>>> import numpy as np
>>> np.set_printoptions(suppress=True, linewidth=160)
>>> def rd(a):
...     return np.round(a, 4) + 0
... 
>>> arr = np.load("data.npy")
>>> arr
array([[0, 0, 3, 2, 2, 3],
       [0, 0, 0, 1, 0, 0],
       [0, 0, 0, 3, 3, 1],
       [0, 0, 0, 0, 2, 2],
       [0, 0, 0, 0, 0, 0],
       [0, 0, 0, 0, 0, 0]])
>>> # rows 4 and 5 are equal
>>> U, sv, Vt = np.linalg.svd(arr)
>>> rd(sv)
array([6.5487, 2.6998, 1.9239, 0.3528, 0.    , 0.    ])
>>> np.argmax(sv[:-1] / (sv[1:] + 1e-6)) + 1
np.int64(4)
>>> M2 = U[:, :4] @ np.diag(sv[:4]) @ Vt[:4]
>>> np.linalg.matrix_rank(M2)
np.int64(4)
>>> print(rd(np.abs(arr - M2).max()))
0.0
>>> rng = np.random.default_rng(85506)
>>> idx = rng.permutation(6)
>>> idx
array([1, 3, 5, 4, 2, 0])
>>> M2 = arr[idx][:, idx]
>>> rd(np.sort(np.abs(np.linalg.eigvals(M2))))
array([0., 0., 0., 0., 0., 0.])
>>> np.diag(M2)
array([0, 0, 0, 0, 0, 0])
>>> np.trace(M2)
np.int64(0)
>>> E = np.loadtxt("block19.csv", delimiter=",")
>>> E
array([[ 0., -3.,  1.,  1., -4.,  3., -1.,  2., -1.,  2.,  0.],
       [ 3.,  0., -1., -4.,  3.,  3.,  2., -3., -1.,  1., -1.],
       [-1.,  1.,  0.,  1., -2., -3., -2., -4.,  0.,  3.,  2.],
       [-1.,  4., -1.,  0.,  3.,  1.,  0.,  2.,  0.,  1.,  0.],
       [ 4., -3.,  2., -3.,  0.,  3.,  2.,  2., -2.,  0., -3.],
       [-3., -3.,  3., -1., -3.,  0.,  2., -2.,  0.,  0., -3.],
       [ 1., -2.,  2.,  0., -2., -2.,  0., -4.,  2.,  4., -4.],
       [-2.,  3.,  4., -2., -2.,  2.,  4.,  0.,  2., -1.,  1.],
       [ 1.,  1.,  0.,  0.,  2.,  0., -2., -2.,  0.,  2.,  0.],
       [-2., -1., -3., -1.,  0.,  0., -4.,  1., -2.,  0.,  1.],
       [ 0.,  1., -2.,  0.,  3.,  3.,  4., -1.,  0., -1.,  0.]])
>>> # null space of dimension 1
>>> U, sv, Vt = np.linalg.svd(arr)
>>> vecs = Vt[:(sv > 1e-8).sum()]
>>> x0 = arr[2] + -1 * arr[3] + rng.integers(2) * np.eye(6)[3]
>>> x0
array([ 0.,  0.,  0.,  3.,  1., -1.])
>>> rd(vecs.T @ vecs)
array([[0., 0., 0., 0., 0., 0.],
       [0., 0., 0., 0., 0., 0.],
       [0., 0., 1., 0., 0., 0.],
       [0., 0., 0., 1., 0., 0.],
       [0., 0., 0., 0., 1., 0.],
       [0., 0., 0., 0., 0., 1.]])
>>> x0 = np.array([1, 2, 2, 0, 1, 1, 2, 1, -2, 0, 1])
>>> rd(np.linalg.det(E))
np.float64(0.0)
>>> x0 @ E @ x0
np.float64(0.0)
>>> q = np.linalg.solve(np.eye(11) - E, np.eye(11) + E)
>>> print(rd(np.linalg.det(q)))
1.0
>>> rd(q @ q.T)
array([[1., 0., 0., 0., 0., 0., 0., 0., 0., 0., 0.],
       [0., 1., 0., 0., 0., 0., 0., 0., 0., 0., 0.],
       [0., 0., 1., 0., 0., 0., 0., 0., 0., 0., 0.],
       [0., 0., 0., 1., 0., 0., 0., 0., 0., 0., 0.],
       [0., 0., 0., 0., 1., 0., 0., 0., 0., 0., 0.],
       [0., 0., 0., 0., 0., 1., 0., 0., 0., 0., 0.],
       [0., 0., 0., 0., 0., 0., 1., 0., 0., 0., 0.],
       [0., 0., 0., 0., 0., 0., 0., 1., 0., 0., 0.],
       [0., 0., 0., 0., 0., 0., 0., 0., 1., 0., 0.],
       [0., 0., 0., 0., 0., 0., 0., 0., 0., 1., 0.],
       [0., 0., 0., 0., 0., 0., 0., 0., 0., 0., 1.]])
>>> f, v = E[9], E[1]
>>> f @ v
np.float64(-9.0)
>>> pr = (f @ v) / (f @ f) * f
>>> rd(pr)
array([ 0.4865,  0.2432,  0.7297,  0.2432,  0.    ,  0.    ,  0.973 , -0.2432,  0.4865,  0.    , -0.2432])
>>> rd(v - pr)
array([ 2.5135, -0.2432, -1.7297, -4.2432,  3.    ,  3.    ,  1.027 , -2.7568, -1.4865,  1.    , -0.7568])
>>> np.outer(f, v)
array([[ -6.,  -0.,   2.,   8.,  -6.,  -6.,  -4.,   6.,   2.,  -2.,   2.],
       [ -3.,  -0.,   1.,   4.,  -3.,  -3.,  -2.,   3.,   1.,  -1.,   1.],
       [ -9.,  -0.,   3.,  12.,  -9.,  -9.,  -6.,   9.,   3.,  -3.,   3.],
       [ -3.,  -0.,   1.,   4.,  -3.,  -3.,  -2.,   3.,   1.,  -1.,   1.],
       [  0.,   0.,  -0.,  -0.,   0.,   0.,   0.,  -0.,  -0.,   0.,  -0.],
       [  0.,   0.,  -0.,  -0.,   0.,   0.,   0.,  -0.,  -0.,   0.,  -0.],
       [-12.,  -0.,   4.,  16., -12., -12.,  -8.,  12.,   4.,  -4.,   4.],
       [  3.,   0.,  -1.,  -4.,   3.,   3.,   2.,  -3.,  -1.,   1.,  -1.],
       [ -6.,  -0.,   2.,   8.,  -6.,  -6.,  -4.,   6.,   2.,  -2.,   2.],
       [  0.,   0.,  -0.,  -0.,   0.,   0.,   0.,  -0.,  -0.,   0.,  -0.],
       [  3.,   0.,  -1.,  -4.,   3.,   3.,   2.,  -3.,  -1.,   1.,  -1.]])
>>> np.linalg.matrix_rank(np.outer(f, v))
np.int64(1)
>>> print(rd(np.linalg.norm(f + v) ** 2 + np.linalg.norm(f - v) ** 2))
194.0
>>> np.allclose(E @ E.T, E.T @ E)
True
>>> print(np.trace(E))
0.0
>>> print(rd(np.linalg.norm(arr, axis=0)))
[0.     0.     3.     3.7417 4.1231 3.7417]
>>> print(rd(np.linalg.norm(arr, axis=1)))
[5.099  1.     4.3589 2.8284 0.     0.    ]
>>> rd(np.linalg.norm(arr, 1)), rd(np.linalg.norm(arr, np.inf))
(np.float64(7.0), np.float64(10.0))
>>> print(arr[0] @ arr[4])
0
>>> M2 = np.array([[2, 0], [0, 1], [0, 1]])
>>> X = np.tile(M2, (2, 3))
>>> X
array([[2, 0, 2, 0, 2, 0],
       [0, 1, 0, 1, 0, 1],
       [0, 1, 0, 1, 0, 1],
       [2, 0, 2, 0, 2, 0],
       [0, 1, 0, 1, 0, 1],
       [0, 1, 0, 1, 0, 1]])
>>> # row 2 repeats row 1
>>> rd(np.linalg.norm(X, 2) / np.linalg.norm(X))
np.float64(0.8165)
>>> np.linalg.cond(X) > 100
np.True_
>>> [round(float(x), 4) for x in np.linalg.svd(X, compute_uv=False)[:3]]
[4.899, 3.4641, 0.0]
>>> rank = np.linalg.matrix_rank(X)
>>> rank
np.int64(2)
>>> null = np.linalg.svd(X)[2][rank:].T
>>> rd(X @ null)
array([[0., 0., 0., 0.],
       [0., 0., 0., 0.],
       [0., 0., 0., 0.],
       [0., 0., 0., 0.],
       [0., 0., 0., 0.],
       [0., 0., 0., 0.]])
>>> [int(np.linalg.matrix_rank(X[:i])) for i in range(1, len(X) + 1)]
[1, 2, 2, 2, 2, 2]
>>> print([int(np.linalg.matrix_rank(X[:, :j + 1])) for j in range(6)])
[1, 2, 2, 2, 2, 2]
>>> rd(null @ null.T)
array([[ 0.6667,  0.    , -0.3333,  0.    , -0.3333,  0.    ],
       [ 0.    ,  0.6667,  0.    , -0.3333,  0.    , -0.3333],
       [-0.3333,  0.    ,  0.6667,  0.    , -0.3333,  0.    ],
       [ 0.    , -0.3333,  0.    ,  0.6667,  0.    , -0.3333],
       [-0.3333,  0.    , -0.3333,  0.    ,  0.6667,  0.    ],
       [ 0.    , -0.3333,  0.    , -0.3333,  0.    ,  0.6667]])
>>> np.linalg.matrix_rank(X.T @ X), np.linalg.matrix_rank(X @ X.T)
(np.int64(2), np.int64(2))
>>> null.shape
(6, 4)
>>> A = np.loadtxt("mat.csv", delimiter=",")
>>> A
array([[ -3.0673,  -8.0712,  -4.0258,  -2.9027,  -2.946 ,  -8.8992],
       [  0.8094,  -0.0753,  -3.0668,  -0.1274,   0.9502,   0.9609],
       [  1.916 ,   3.0773,  -1.1361,   0.0517,   0.7063,   4.1205],
       [  0.1618,  -1.9772,  -2.1017, -11.9365,  -9.9106,  -4.0079],
       [ -0.037 ,  -1.105 ,  -1.0552,  -5.9392,  -5.0927,  -1.9154],
       [  2.137 ,  -0.0726,  -5.8509,  -0.0534,   2.1244,   2.034 ],
       [ -3.9162,  -5.94  ,   2.0878,  -0.056 ,  -2.0678,  -7.9718],
       [  0.0024,  -1.9673,  -3.9417,   6.0248,   5.8835,   0.0349],
       [ -0.0397,  -6.0332, -10.0722,   0.0535,   2.0403,  -4.0791],
       [  0.098 ,   5.9235,   9.9528,   0.0005,  -2.0187,   4.0657],
       [  0.9332,   6.9233,   7.9461,   6.1306,   3.928 ,   6.876 ],
       [  1.0191,   1.0416,  -0.8376,  -2.9227,  -2.0771,   1.0664],
       [  0.0202,   3.0432,   3.8983,   8.9876,   6.9902,   4.0169]])
>>> x0 = np.array([3, 3, 0, 2, 1, 3])
>>> target = A @ x0
>>> rd(np.linalg.solve(A.T @ A, A.T @ target))
array([3., 3., 0., 2., 1., 3.])
>>> target = target + 0.1 * rng.normal(size=13)
>>> rd(target)
array([-68.9245,   5.8812,  28.0557, -51.1548, -26.0205,  14.3347, -55.7292,  12.3201, -28.3169,  28.3851,  60.3351,   1.6403,  46.2271])
>>> c, *_ = np.linalg.lstsq(A, target)
>>> [round(float(np.linalg.norm(np.linalg.solve(A.T @ A + lam * np.eye(6), A.T @ target))), 2) for lam in (0, 1, 10, 100)]
[5.74, 5.31, 5.2, 4.44]
>>> rd(c)
array([3.2781, 2.5182, 0.1443, 2.0597, 0.8748, 3.2979])
